In [1]: import numpy as np

In [2]: np.set_printoptions(precision=1, suppress=True, linewidth=160, floatmode="fixed")

In [3]: data = np.load("arr.npy")

In [4]: data
Out[4]: 
array([[ 0,  1, -2],
       [-2, -1,  2],
       [ 0,  1, -2],
       [ 0,  0, -1]])

In [5]: # row 2 repeats row 0

In [6]: Q, vecs = np.linalg.qr(data[:, :1])[0], np.linalg.qr(data[:, 1:])[0]

In [7]: sig = np.linalg.svd(Q.T @ vecs, compute_uv=False)

In [8]: np.degrees(np.arccos(sig.clip(0, 1)))
Out[8]: array([54.7])

In [9]: sig
Out[9]: array([0.6])

In [10]: (sig > 0.9).sum()
Out[10]: np.int64(0)

In [11]: round(np.linalg.norm(Q @ Q.T - vecs @ vecs.T, 2), 1)
Out[11]: np.float64(1.0)

In [12]: J = np.load("layer11.npy")

In [13]: J.round(1) + 0
Out[13]: 
array([[ 0.0,  0.1, -0.1,  0.1],
       [ 0.1,  0.2, -0.2,  0.3],
       [-0.1, -0.2,  0.3, -0.4],
       [ 0.1,  0.3, -0.4,  0.5]])

In [14]: # symmetric

In [15]: Uu, sig, Vt = np.linalg.svd(J)

In [16]: np.argmax(sig[:-1] / (sig[1:] + 1e-6)) + 1
Out[16]: np.int64(1)

In [17]: A2 = Uu[:, :1] @ np.diag(sig[:1]) @ Vt[:1]

In [18]: round(float(np.linalg.norm(J - A2, 2)), 1), np.round(sig[1], 1)
Out[18]: (0.0, np.float64(0.0))

In [19]: round(np.abs(J - A2).max(), 1)
Out[19]: np.float64(0.0)

In [20]: A2 = np.c_[data[:, :2] @ np.array([[2, -3], [-2, -3]]), np.array([2, 2, 1, 3])]

In [21]: A2
Out[21]: 
array([[-2, -3,  2],
       [-2,  9,  2],
       [-2, -3,  1],
       [ 0,  0,  3]])

In [22]: np.linalg.norm(np.linalg.qr(data)[0].T @ A2, axis=0) ** 2 / ((A2 ** 2).sum(axis=0) + 1e-12)
Out[22]: array([1.0, 1.0, 1.0])

In [23]: np.round(np.linalg.norm(A2 - data @ np.linalg.lstsq(data, A2)[0], axis=0), 1) + 0
Out[23]: array([0.0, 0.0, 0.7])

In [24]: rng = np.random.default_rng(8184)

In [25]: A2 = J + rng.integers(-2, 3, (4, 1)) @ rng.integers(-2, 3, (1, 4))

In [26]: A2
Out[26]: 
array([[-4.0, -1.9, -2.1, -1.9],
       [-3.9, -1.8, -2.2, -1.7],
       [-0.1, -0.2,  0.3, -0.4],
       [-3.9, -1.7, -2.4, -1.5]])

In [27]: np.abs(A2 - J).sum(axis=1)
Out[27]: array([10.0, 10.0,  0.0, 10.0])

In [28]: np.linalg.matrix_rank(A2 - J, tol=1e-8)
Out[28]: np.int64(1)

In [29]: A2 - J
Out[29]: 
array([[-4.0, -2.0, -2.0, -2.0],
       [-4.0, -2.0, -2.0, -2.0],
       [ 0.0,  0.0,  0.0,  0.0],
       [-4.0, -2.0, -2.0, -2.0]])

In [30]: w, vecs = np.linalg.eigh(J)

In [31]: vec = np.array([2, -5, 5, 2])

In [32]: np.round(np.linalg.eigvalsh(J[1:, 1:]), 1) + 0
Out[32]: array([0.0, 0.0, 1.0])

In [33]: np.round(vecs * np.maximum(w, 0) @ vecs.T, 1) + 0
Out[33]: 
array([[ 0.0,  0.1, -0.1,  0.1],
       [ 0.1,  0.2, -0.2,  0.3],
       [-0.1, -0.2,  0.3, -0.4],
       [ 0.1,  0.3, -0.4,  0.5]])

In [34]: round(vec @ J @ vec / (vec @ vec), 1), round(w[0], 1), np.round(w[-1], 1)
Out[34]: (np.float64(0.2), np.float64(-0.0), np.float64(1.0))

In [35]: A2 = np.array([[-2, 1, -1, -3], [2, -1, -2, 3], [0, -3, 0, 2], [2, 1, -3, -3]])

In [36]: K = np.triu(A2)

In [37]: K
Out[37]: 
array([[-2,  1, -1, -3],
       [ 0, -1, -2,  3],
       [ 0,  0,  0,  2],
       [ 0,  0,  0, -3]])

In [38]: vec = np.array([5, 4, 4])

In [39]: rhs = data @ vec

In [40]: np.round(np.linalg.pinv(data) @ data, 1) + 0
Out[40]: 
array([[1.0, 0.0, 0.0],
       [0.0, 1.0, 0.0],
       [0.0, 0.0, 1.0]])

In [41]: rhs
Out[41]: array([-4, -6, -4, -4])

In [42]: rhs = rhs + 0.1 * rng.normal(size=4)

In [43]: rhs
Out[43]: array([-3.8, -6.0, -4.0, -4.0])

In [44]: c, *_ = np.linalg.lstsq(data, rhs)

In [45]: np.round(data.T @ (rhs - data @ c), 1) + 0
Out[45]: array([0.0, 0.0, 0.0])

In [46]: c.round()
Out[46]: array([5.0, 4.0, 4.0])

In [47]: c
Out[47]: array([4.9, 4.1, 4.0])

In [48]: vec = np.array([-2, 0, -3, -3])

In [49]: np.einsum("ij,j->i", K, vec)
Out[49]: array([16, -3, -6,  9])

In [50]: (K * vec).sum(axis=1)
Out[50]: array([16, -3, -6,  9])

In [51]: np.linalg.norm(K @ vec) <= np.linalg.norm(K, 2) * np.linalg.norm(vec) + 1e-9
Out[51]: np.True_

In [52]: K @ np.ones(4)
Out[52]: array([-5.0,  0.0,  2.0, -3.0])

In [53]: K @ vec
Out[53]: array([16, -3, -6,  9])

In [54]: K @ np.eye(4)[3]
Out[54]: array([-3.0,  3.0,  2.0, -3.0])

In [55]: Uu, sig, Vt = np.linalg.svd(K)

In [56]: sig.round(1) + 0
Out[56]: array([5.8, 2.6, 1.3, 0.0])

In [57]: A2 = Uu[:, :3] @ np.diag(sig[:3]) @ Vt[:3]

In [58]: A2.round(1) + 0
Out[58]: 
array([[-2.0,  1.0, -1.0, -3.0],
       [ 0.0, -1.0, -2.0,  3.0],
       [ 0.0,  0.0,  0.0,  2.0],
       [ 0.0,  0.0,  0.0, -3.0]])

In [59]: np.linalg.matrix_rank(A2)
Out[59]: np.int64(3)

In [60]: np.round(np.linalg.norm(K - A2) / np.linalg.norm(K), 1)
Out[60]: np.float64(0.0)

In [61]: round(np.abs(K - A2).max(), 1)
Out[61]: np.float64(0.0)

In [62]: r0, g = K[2], K[1]

In [63]: r0 @ g
Out[63]: np.int64(6)

In [64]: p = (r0 @ g) / (r0 @ r0) * r0

In [65]: np.outer(r0, g)
Out[65]: 
array([[ 0,  0,  0,  0],
       [ 0,  0,  0,  0],
       [ 0,  0,  0,  0],
       [ 0, -2, -4,  6]])

In [66]: round(float(np.linalg.norm(r0 + g) ** 2 + np.linalg.norm(r0 - g) ** 2), 1)
Out[66]: 36.0

In [67]: mat = np.load("test5.npy")

In [68]: mat
Out[68]: 
array([[ 1.0,  0.0,  0.0],
       [ 0.0, -9.0,  1.0],
       [ 0.0, -5.0,  4.0]])

In [69]: # 2 groups of indices that never mix

In [70]: blk = np.stack([mat, 3 * mat, mat[::-1]])

In [71]: np.einsum("bij,cij->bc", blk, blk)
Out[71]: 
array([[ 124.0,  372.0,   82.0],
       [ 372.0, 1116.0,  246.0],
       [  82.0,  246.0,  124.0]])

In [72]: blk.sum(axis=0)
Out[72]: 
array([[  4.0,  -5.0,   4.0],
       [  0.0, -45.0,   5.0],
       [  1.0, -20.0,  16.0]])

In [73]: blk.shape
Out[73]: (3, 3, 3)

In [74]: X = np.load("out15.npy")

In [75]: X
Out[75]: 
array([[0.0, 3.0],
       [3.0, 0.0]])

In [76]: w, vecs = np.linalg.eig(mat)

In [77]: np.sort(np.linalg.eigvals(mat @ mat))
Out[77]: array([ 1.0, 13.0, 74.0])

In [78]: np.sort(np.linalg.eigvals(mat.T))
Out[78]: array([-8.6,  1.0,  3.6])

In [79]: round(float(np.prod(w)), 1)
Out[79]: -31.0

In [80]: np.round(mat @ vecs[:, 0] - w[0] * vecs[:, 0], 1) + 0
Out[80]: array([0.0, 0.0, 0.0])

In [81]: w
Out[81]: array([ 3.6, -8.6,  1.0])

In [82]: r0 = np.array([2, -4])

In [83]: A2 = X + np.outer(r0, np.eye(2)[1])

In [84]: np.linalg.matrix_rank(np.linalg.inv(A2) - np.linalg.inv(X), tol=1e-8)
Out[84]: np.int64(1)

In [85]: A2
Out[85]: 
array([[ 0.0,  5.0],
       [ 3.0, -4.0]])

In [86]: X @ X.T
Out[86]: 
array([[9.0, 0.0],
       [0.0, 9.0]])

In [87]: np.linalg.norm(X, axis=0)
Out[87]: array([3.0, 3.0])

In [88]: feats = np.array([[0.2, 0.2, -0.5, -1.5], [0.8, -0.6, -0.9, -0.7]])

In [89]: feats
Out[89]: 
array([[ 0.2,  0.2, -0.5, -1.5],
       [ 0.8, -0.6, -0.9, -0.7]])

In [90]: A2 = feats / np.linalg.norm(feats, axis=1, keepdims=True)

In [91]: cov = A2 @ A2.T

In [92]: np.argwhere(np.triu(np.abs(cov) > 0.95, 1))
Out[92]: array([], shape=(0, 2), dtype=int64)

In [93]: r0 = np.array([0, 3, 0])

In [94]: np.cross(feats[1, :3], feats[0, :3])
Out[94]: array([0.5, 0.2, 0.3])

In [95]: np.polyval(r0, feats[1])
Out[95]: array([ 2.4, -1.8, -2.7, -2.1])

In [96]: F = np.load("dump.npy")

In [97]: F
Out[97]: 
array([[-8.8,  4.1,  2.4],
       [-7.9, -4.4,  4.3],
       [-5.0, -1.4, -8.5],
       [10.0,  0.4, -0.3],
       [-2.4, -1.1, -9.6],
       [ 4.5, -8.9,  0.8],
       [ 2.1,  5.4,  8.1],
       [ 9.1, -2.9, -3.1],
       [-1.9,  3.5,  9.2],
       [ 2.0, -8.8,  4.3]])

In [98]: d = np.linalg.norm(F[:, None] - F[None], axis=-1)

In [99]: d[:5, :5]
Out[99]: 
array([[ 0.0,  8.8, 12.8, 19.3, 14.6],
       [ 8.8,  0.0, 13.5, 19.1, 15.3],
       [12.8, 13.5,  0.0, 17.2,  2.8],
       [19.3, 19.1, 17.2,  0.0, 15.6],
       [14.6, 15.3,  2.8, 15.6,  0.0]])

In [100]: d.shape
Out[100]: (10, 10)

In [101]: np.unravel_index(d.round(6).argmax(), d.shape)
Out[101]: (np.int64(0), np.int64(7))

In [102]: np.linalg.matrix_rank(d ** 2)
Out[102]: np.int64(5)

In [103]: d[2].round(6).argsort(kind="stable")[:4]
Out[103]: array([2, 4, 0, 1])

In [104]: np.linalg.norm(F, axis=1)
Out[104]: array([10.0, 10.0, 10.0, 10.0, 10.0, 10.0, 10.0, 10.0, 10.0, 10.0])

In [105]: E = np.loadtxt("a.csv", delimiter=",")

In [106]: E.round(1) + 0
Out[106]: 
array([[-0.5,  0.6,  0.3,  0.6],
       [ 0.3, -0.4, -0.3,  0.8],
       [ 0.1,  0.6, -0.8, -0.1],
       [ 0.8,  0.4,  0.4,  0.0]])

In [107]: # keeps lengths

In [108]: vec = np.array([1, 3, -3, -3])

In [109]: np.sort(np.abs(np.degrees(np.angle(np.linalg.eigvals(E)))))
Out[109]: array([  0.0, 143.8, 143.8, 180.0])

In [110]: round(float(np.linalg.det(E)), 1)
Out[110]: -1.0

In [111]: 4 - np.linalg.matrix_rank(E - np.eye(4), tol=1e-8)
Out[111]: np.int64(1)
